$ python -q
>>> import numpy as np
>>> from numpy import linalg as LA
>>> np.set_printoptions(suppress=True, linewidth=120)
>>> rnd = lambda a: np.round(a, 1) + 0
>>> X = np.load("data.npy")
>>> X
array([[25,  1,  1,  2],
       [ 2, -5,  2,  1],
       [ 0,  1, -5,  0],
       [ 2,  0,  0, 27]])
>>> f, r1 = X[2], X[0]
>>> print(f @ f)
26
>>> print(f @ r1)
-4
>>> pr = (f @ r1) / (f @ f) * f
>>> print(LA.matrix_rank(np.outer(f, r1)))
1
>>> np.outer(f, r1)
array([[   0,    0,    0,    0],
       [  25,    1,    1,    2],
       [-125,   -5,   -5,  -10],
       [   0,    0,    0,    0]])
>>> rnd(pr)
array([ 0. , -0.2,  0.8,  0. ])
>>> rnd(LA.norm(f + r1) ** 2 + LA.norm(f - r1) ** 2)
np.float64(1314.0)
>>> f = np.array([2, -2, 2, 0])
>>> B = X + np.outer(f, np.eye(4)[3])
>>> LA.matrix_rank(LA.inv(B) - LA.inv(X), tol=1e-8)
np.int64(1)
>>> rnd(LA.det(B) / LA.det(X)), rnd(1 + LA.solve(X, f)[3])
(np.float64(1.0), np.float64(1.0))
>>> rnd(LA.det(2 * X)), rnd(LA.det(X))
(np.float64(251920.0), np.float64(15745.0))
>>> np.einsum("ij,ji->", X, X)
np.int64(1420)
>>> rnd(LA.det(X[::-1]))
np.float64(15745.0)
>>> rnd(LA.det(X.T))
np.float64(15745.0)
>>> rnd(LA.eigvals(X))
array([28.3, 23.8, -6.4, -3.6])
>>> x0 = np.array([2, -1, 0, 1])
>>> h = np.maximum(X @ x0, 0)
>>> rnd(np.tanh(X @ x0))
array([ 1. ,  1. , -0.8,  1. ])
>>> feats = np.loadtxt("arr.csv", delimiter=",")
>>> print(feats)
[[ -0.1   0.   -4.    2.3  -0.6   0.9  -0.1]
 [ -0.2  -0.1   1.9   3.9   0.   -1.1   0. ]
 [  0.2   0.1  -4.3   3.5  -0.3  -0.8   0.2]
 [ -0.1   0.   -1.   -1.8   0.4  -1.5  -0.2]
 [ -0.2  -0.1   0.4  -0.8  -0.7   1.2   0.1]
 [  0.3   0.    3.4  -3.7  -0.5   0.4  -0.2]
 [  0.2   0.1   0.9 -11.9  -0.9  -0.1   0.1]
 [  0.1   0.1  -0.9   3.   -0.6  -1.4  -0.2]
 [  0.   -0.1  -2.2  -5.4   0.4   1.3   0.2]
 [ -0.3   0.   -2.2   0.2  -0.7  -0.3  -0.1]
 [  0.5   0.   -0.6 -10.    0.3   1.5   0. ]
 [  0.    0.3   3.3  -3.4   0.5   0.1   0.2]
 [  0.4   0.    2.5  -2.   -0.8  -1.1   0. ]
 [ -0.1  -0.1   3.    4.4   0.1  -0.3   0.2]
 [ -0.4   0.   -1.9   0.7  -0.7   0.3  -0.1]
 [  0.1   0.    1.9   2.1  -1.    0.2   0. ]
 [ -0.3  -0.1   6.   -0.4   1.1   0.4  -0.1]
 [  0.    0.   -1.3  -1.2   1.1  -0.3   0. ]
 [  0.2   0.1   2.8   1.2   0.5  -2.7  -0.1]
 [ -0.7  -0.1   0.2   2.8   0.1  -3.2   0. ]
 [  0.5   0.1   6.9   4.4  -1.   -0.5   0.2]
 [ -0.2   0.1   1.1   7.6  -1.6   1.4  -0.1]
 [ -0.2   0.2   0.    1.7  -0.6   0.5   0.3]
 [  0.1   0.   -1.7  -4.6  -0.6  -0.2   0.1]
 [ -0.3   0.    2.2   5.    0.6  -0.9   0.2]
 [  0.7  -0.1  -1.9   2.7  -0.4   0.    0.1]
 [  0.2  -0.1  -0.1  -1.3   0.8  -0.7   0. ]
 [ -0.2   0.    0.   -3.5   0.1   0.7   0.1]
 [  0.1   0.    0.5   3.2  -0.7  -0.8  -0.1]
 [  0.8  -0.1   1.3   5.1  -1.3  -1.2   0. ]
 [ -0.3   0.   -1.1   3.3   0.2  -0.1   0. ]
 [ -0.2   0.   -3.4  -2.7   0.9  -1.8   0.2]
 [  0.3   0.   -2.2  -1.   -0.2  -1.5  -0.1]
 [  0.5  -0.1  -1.4   4.7  -0.3  -0.3  -0.1]
 [  0.4   0.1  -5.3 -14.1  -0.3  -0.2  -0.1]
 [  0.    0.    2.8  -2.8  -0.6  -2.9   0.1]
 [ -0.3   0.   -3.   -3.   -1.1  -1.5   0.1]
 [  0.4  -0.1   1.9  -5.1  -0.2   1.2   0. ]
 [  0.4   0.   -1.   -5.6   0.    0.5   0. ]
 [ -0.2   0.   -1.   -1.5   0.1  -0.1   0.1]]
>>> Xs = feats - feats.mean(axis=0)
>>> V = LA.svd(Xs)[2][:5]
>>> B = Xs - Xs @ V.T @ V
>>> rnd(B.std(axis=0))
array([0. , 0.1, 0. , 0. , 0. , 0. , 0.1])
>>> data = np.load("w.npy")
>>> print(data)
[[ 1 -2  4 -8]
 [ 1 -1  1 -1]
 [ 1  0  0  0]
 [ 1  1  1  1]
 [ 1  2  4  8]]
>>> print(data.reshape(-1, 2))
[[ 1 -2]
 [ 4 -8]
 [ 1 -1]
 [ 1 -1]
 [ 1  0]
 [ 0  0]
 [ 1  1]
 [ 1  1]
 [ 1  2]
 [ 4  8]]
>>> data.reshape(2, -1)
array([[ 1, -2,  4, -8,  1, -1,  1, -1,  1,  0],
       [ 0,  0,  1,  1,  1,  1,  1,  2,  4,  8]])
>>> data.ravel(order="F")
array([ 1,  1,  1,  1,  1, -2, -1,  0,  1,  2,  4,  1,  0,  1,  4, -8, -1,  0,  1,  8])
>>> T = data.reshape(5, 2, -1)
>>> T.transpose(1, 0, 2)
array([[[ 1, -2],
        [ 1, -1],
        [ 1,  0],
        [ 1,  1],
        [ 1,  2]],

       [[ 4, -8],
        [ 1, -1],
        [ 0,  0],
        [ 1,  1],
        [ 4,  8]]])
>>> np.swapaxes(T, 1, 2)[3]
array([[1, 1],
       [1, 1]])
>>> T[:, 0]
array([[ 1, -2],
       [ 1, -1],
       [ 1,  0],
       [ 1,  1],
       [ 1,  2]])
>>> T.sum(axis=1)
array([[  5, -10],
       [  2,  -2],
       [  1,   0],
       [  2,   2],
       [  5,  10]])
>>> T.shape
(5, 2, 2)
